$ ipython --no-banner

In [1]: import numpy as np

In [2]: import numpy.linalg as la

In [3]: np.set_printoptions(suppress=True, linewidth=120)

In [4]: u = np.array([3, 5, 0, 5, 5, 1])

In [5]: M = 5 * np.eye(6) + np.outer(u, u)

In [6]: print(M)
[[14. 15.  0. 15. 15.  3.]
 [15. 30.  0. 25. 25.  5.]
 [ 0.  0.  5.  0.  0.  0.]
 [15. 25.  0. 30. 25.  5.]
 [15. 25.  0. 25. 30.  5.]
 [ 3.  5.  0.  5.  5.  6.]]

In [7]: print(np.argsort(-la.norm(M, axis=0).round(6), kind="stable")[:3])
[1 3 4]

In [8]: print(round(np.log10(la.cond(M))))
1

In [9]: print([round(float(x), 4) for x in la.svd(M, compute_uv=False)[:3]])
[90.0, 5.0, 5.0]

In [10]: print(round(la.norm(M, 2) / la.norm(M), 4))
0.9924

In [11]: M2 = M[0, 0] * M[1:] - np.outer(M[1:, 0], M[0])

In [12]: print(M2)
[[  0. 195.   0. 125. 125.  25.]
 [  0.   0.  70.   0.   0.   0.]
 [  0. 125.   0. 195. 125.  25.]
 [  0. 125.   0. 125. 195.  25.]
 [  0.  25.   0.  25.  25.  75.]]

In [13]: print(np.round(M[:, 0] / M[0, 0], 4))
[1.     1.0714 0.     1.0714 1.0714 0.2143]

In [14]: print(np.flatnonzero(~M2.round(6).any(axis=1)))
[]

In [15]: u, g = M2[3], M2[4]

In [16]: print(u @ u)
69900.0

In [17]: p = (u @ g) / (u @ u) * u

In [18]: print(np.outer(u, g))
[[    0.     0.     0.     0.     0.     0.]
 [    0.  3125.     0.  3125.  3125.  9375.]
 [    0.     0.     0.     0.     0.     0.]
 [    0.  3125.     0.  3125.  3125.  9375.]
 [    0.  4875.     0.  4875.  4875. 14625.]
 [    0.   625.     0.   625.   625.  1875.]]

In [19]: print(np.round(la.norm(u + g) ** 2 + la.norm(u - g) ** 2, 4))
154800.0

In [20]: print(np.round(g - p, 4))
[  0.       1.7525   0.       1.7525 -11.2661  70.3505]

In [21]: print(p.round(4))
[ 0.     23.2475  0.     23.2475 36.2661  4.6495]

In [22]: feats = np.loadtxt("dump.csv", delimiter=",")

In [23]: print(feats.round(4))
[[ 0.6454 -0.0933 -0.2426 -0.1306 -0.3546 -0.1306 -0.0933 -0.28   -0.0933 -0.3173 -0.2426 -0.3173]
 [-0.0933  0.9754 -0.0639 -0.0344 -0.0933 -0.0344 -0.0246 -0.0737 -0.0246 -0.0835 -0.0639 -0.0835]
 [-0.2426 -0.0639  0.834  -0.0894 -0.2426 -0.0894 -0.0639 -0.1916 -0.0639 -0.2171 -0.166  -0.2171]
 [-0.1306 -0.0344 -0.0894  0.9519 -0.1306 -0.0481 -0.0344 -0.1031 -0.0344 -0.1169 -0.0894 -0.1169]
 [-0.3546 -0.0933 -0.2426 -0.1306  0.6454 -0.1306 -0.0933 -0.28   -0.0933 -0.3173 -0.2426 -0.3173]
 [-0.1306 -0.0344 -0.0894 -0.0481 -0.1306  0.9519 -0.0344 -0.1031 -0.0344 -0.1169 -0.0894 -0.1169]
 [-0.0933 -0.0246 -0.0639 -0.0344 -0.0933 -0.0344  0.9754 -0.0737 -0.0246 -0.0835 -0.0639 -0.0835]
 [-0.28   -0.0737 -0.1916 -0.1031 -0.28   -0.1031 -0.0737  0.779  -0.0737 -0.2505 -0.1916 -0.2505]
 [-0.0933 -0.0246 -0.0639 -0.0344 -0.0933 -0.0344 -0.0246 -0.0737  0.9754 -0.0835 -0.0639 -0.0835]
 [-0.3173 -0.0835 -0.2171 -0.1169 -0.3173 -0.1169 -0.0835 -0.2505 -0.0835  0.7161 -0.2171 -0.2839]
 [-0.2426 -0.0639 -0.166  -0.0894 -0.2426 -0.0894 -0.0639 -0.1916 -0.0639 -0.2171  0.834  -0.2171]
 [-0.3173 -0.0835 -0.2171 -0.1169 -0.3173 -0.1169 -0.0835 -0.2505 -0.0835 -0.2839 -0.2171  0.7161]]

In [24]: # symmetric, so the eigenvalues are real

In [25]: G = feats.T @ feats

In [26]: print(la.matrix_rank(G))
12

In [27]: print(np.round(np.diag(G), 4))
[1. 1. 1. 1. 1. 1. 1. 1. 1. 1. 1. 1.]

In [28]: print(G.round(4) + 0)
[[1. 0. 0. 0. 0. 0. 0. 0. 0. 0. 0. 0.]
 [0. 1. 0. 0. 0. 0. 0. 0. 0. 0. 0. 0.]
 [0. 0. 1. 0. 0. 0. 0. 0. 0. 0. 0. 0.]
 [0. 0. 0. 1. 0. 0. 0. 0. 0. 0. 0. 0.]
 [0. 0. 0. 0. 1. 0. 0. 0. 0. 0. 0. 0.]
 [0. 0. 0. 0. 0. 1. 0. 0. 0. 0. 0. 0.]
 [0. 0. 0. 0. 0. 0. 1. 0. 0. 0. 0. 0.]
 [0. 0. 0. 0. 0. 0. 0. 1. 0. 0. 0. 0.]
 [0. 0. 0. 0. 0. 0. 0. 0. 1. 0. 0. 0.]
 [0. 0. 0. 0. 0. 0. 0. 0. 0. 1. 0. 0.]
 [0. 0. 0. 0. 0. 0. 0. 0. 0. 0. 1. 0.]
 [0. 0. 0. 0. 0. 0. 0. 0. 0. 0. 0. 1.]]

In [29]: print(round(la.eigvalsh(feats).min(), 4))
-1.0

In [30]: F = np.loadtxt("mat.csv", delimiter=",")

In [31]: print(F)
[[ 94.  68.  66.  56.  50.]
 [ 68.  78.  59.  58.  62.]
 [ 66.  59. 107.  44.  61.]
 [ 56.  58.  44.  67.  50.]
 [ 50.  62.  61.  50.  90.]]

In [32]: M2 = F / la.norm(F, axis=1, keepdims=True)

In [33]: G = M2 @ M2.T

In [34]: print(np.round(la.norm(M2, axis=1), 4))
[1. 1. 1. 1. 1.]

In [35]: print((np.abs(G) > 0.9).astype(int))
[[1 1 1 1 1]
 [1 1 1 1 1]
 [1 1 1 1 1]
 [1 1 1 1 1]
 [1 1 1 1 1]]

In [36]: print((G - 2 * np.eye(5)).round(6).argmax(axis=1))
[1 3 0 1 1]

In [37]: u = np.array([1, 1, 2])

In [38]: print(np.cross(F[2, :3], F[4, :3]))
[-3035.  1324.  1142.]

In [39]: print(np.polyval(u, F[2]))
[ 4424.  3542. 11558.  1982.  3784.]

In [40]: print(np.correlate(F[2], F[4], "full"))
[ 5940.  8610. 16606. 17001. 21175. 15318. 11799.  5982.  3050.]

In [41]: mat = np.loadtxt("out18.csv", delimiter=",")

In [42]: print(mat)
[[ 2.  0. -2.  0.  1.  1.  4. -3. -3.  1. -2.]
 [ 0. -6. -1. -3.  0. -2. -1.  0.  2.  2.  5.]
 [-2. -1.  2.  3.  4.  4.  4.  0.  3.  3. -2.]
 [ 0. -3.  3.  4.  3.  4.  2. -6.  2.  2.  1.]
 [ 1.  0.  4.  3.  2.  0. -2.  1. -1. -6.  0.]
 [ 1. -2.  4.  4.  0.  2. -3.  2.  1.  0. -4.]
 [ 4. -1.  4.  2. -2. -3.  2.  5.  0. -3. -1.]
 [-3.  0.  0. -6.  1.  2.  5. -2. -2.  0.  1.]
 [-3.  2.  3.  2. -1.  1.  0. -2.  4. -2. -3.]
 [ 1.  2.  3.  2. -6.  0. -3.  0. -2.  4. -1.]
 [-2.  5. -2.  1.  0. -4. -1.  1. -3. -1. -4.]]

In [43]: evals, vecs = la.eigh(mat)

In [44]: x = np.array([-2, -2, -2, -1, -1, 2, 2, 1, -1, 2, -2])

In [45]: print((np.sign(vecs[:, -1].round(6)) == np.sign(vecs[0, -1].round(6))).astype(int))
[1 1 0 0 0 0 0 1 0 0 1]

In [46]: x = np.array([1, 3, 2, 3, 0, -3, 1, -3, -2, -1, 3])

In [47]: target = mat @ x

In [48]: print(target)
[  7. -15. -15.  14.  21. -14.  11.  -9.   3.  13.  15.]

In [49]: print(np.round(la.solve(mat.T, mat[1]), 4) + 0)
[0. 1. 0. 0. 0. 0. 0. 0. 0. 0. 0.]

In [50]: print(np.round(la.solve(mat, -2 * target), 4) + 0)
[-2. -6. -4. -6.  0.  6. -2.  6.  4.  2. -6.]

In [51]: print(np.all(la.eigvalsh(mat) > 0))
False

In [52]: try:
    ...:     la.cholesky(mat)
    ...: except la.LinAlgError as e:
    ...:     print(repr(e))
    ...: 
LinAlgError('Matrix is not positive definite')

In [53]: print(round(la.eigvalsh(mat).min(), 4))
-15.3625

In [54]: A = np.loadtxt("sample6.csv", delimiter=",")

In [55]: print(A.round(4))
[[ 1.     0.     0.     0.     0.     0.     0.     0.     0.     0.     0.     0.     0.   ]
 [ 0.     1.     0.     0.     0.     0.     0.     0.     0.     0.     0.     0.     0.   ]
 [ 0.     0.     1.     0.     0.     0.     0.     0.     0.     0.     0.     0.     0.   ]
 [ 0.     0.     0.     1.     0.     0.     0.     0.     0.     0.     0.     0.     0.   ]
 [ 0.     0.     0.     0.     1.     0.     0.     0.     0.     0.     0.     0.     0.   ]
 [ 0.     0.     0.     0.     0.     1.     0.     0.     0.     0.     0.     0.     0.   ]
 [ 0.     0.     0.     0.     0.     0.     1.     0.     0.     0.     0.     0.     0.   ]
 [ 0.     0.     0.     0.     0.     0.     0.     1.     0.     0.     0.     0.     0.   ]
 [ 0.     0.     0.     0.     0.     0.     0.     0.     1.     0.     0.     0.     0.   ]
 [ 0.     0.     0.     0.     0.     0.     0.     0.     0.     1.     0.     0.     0.   ]
 [ 0.     0.     0.     0.     0.     0.     0.     0.     0.     0.    -0.5    0.866  0.   ]
 [ 0.     0.     0.     0.     0.     0.     0.     0.     0.     0.    -0.866 -0.5    0.   ]
 [ 0.     0.     0.     0.     0.     0.     0.     0.     0.     0.     0.     0.     1.   ]]

In [56]: # keeps lengths

In [57]: u, g = A[11], A[3]

In [58]: print(np.round(u @ u, 4))
1.0

In [59]: p = (u @ g) / (u @ u) * u

In [60]: print(p)
[ 0.  0.  0.  0.  0.  0.  0.  0.  0.  0. -0. -0.  0.]

In [61]: print(la.matrix_rank(np.outer(u, g)))
1
